% ipython --no-banner

In [1]: import numpy as np

In [2]: np.set_printoptions(precision=2, suppress=True, linewidth=200, floatmode="fixed")

In [3]: A2 = np.array([[1, 1], [1, -1]])

In [4]: rng = np.random.default_rng(45)

In [5]: m1 = np.kron(A2, np.kron(A2, A2))[rng.permutation(8)][:6]

In [6]: print(m1)
[[ 1  1 -1 -1 -1 -1  1  1]
 [ 1  1 -1 -1  1  1 -1 -1]
 [ 1 -1  1 -1 -1  1 -1  1]
 [ 1 -1 -1  1 -1  1  1 -1]
 [ 1  1  1  1  1  1  1  1]
 [ 1 -1  1 -1  1 -1  1 -1]]

In [7]: A2 = m1 / np.sqrt((m1 ** 2).mean(axis=1, keepdims=True))

In [8]: print(A2[5])
[ 1.00 -1.00  1.00 -1.00  1.00 -1.00  1.00 -1.00]

In [9]: print(np.linalg.norm(A2, axis=1))
[2.83 2.83 2.83 2.83 2.83 2.83]

In [10]: left, sigma, Vh = np.linalg.svd(m1, full_matrices=False)

In [11]: print((sigma > 1e-8).sum())
6

In [12]: print(left.shape, sigma.shape, Vh.shape)
(6, 6) (6,) (6, 8)

In [13]: print(sigma / sigma[0])
[1.00 1.00 1.00 1.00 1.00 1.00]

In [14]: print(np.round(left.T @ m1 @ Vh.T, 2) + 0)
[[2.83 0.00 0.00 0.00 0.00 0.00]
 [0.00 2.83 0.00 0.00 0.00 0.00]
 [0.00 0.00 2.83 0.00 0.00 0.00]
 [0.00 0.00 0.00 2.83 0.00 0.00]
 [0.00 0.00 0.00 0.00 2.83 0.00]
 [0.00 0.00 0.00 0.00 0.00 2.83]]

In [15]: print(np.allclose(left * sigma @ Vh, m1))
True

In [16]: print(np.round(np.sqrt((sigma ** 2).sum()), 2), round(np.linalg.norm(m1), 2))
6.93 6.93

In [17]: print(np.round(Vh @ Vh.T, 2) + 0)
[[1.00 0.00 0.00 0.00 0.00 0.00]
 [0.00 1.00 0.00 0.00 0.00 0.00]
 [0.00 0.00 1.00 0.00 0.00 0.00]
 [0.00 0.00 0.00 1.00 0.00 0.00]
 [0.00 0.00 0.00 0.00 1.00 0.00]
 [0.00 0.00 0.00 0.00 0.00 1.00]]

In [18]: print(np.cumsum(sigma ** 2) / np.sum(sigma ** 2))
[0.17 0.33 0.50 0.67 0.83 1.00]

In [19]: x0 = np.array([1, -1, -2, 0, 1, 1, 2, -1])

In [20]: print(m1 @ np.eye(8)[6])
[ 1.00 -1.00 -1.00  1.00  1.00  1.00]

In [21]: print((m1 @ x0).argmax())
3

In [22]: print(np.sign((m1 @ x0).round(6)))
[ 1  1 -1  1  1  1]
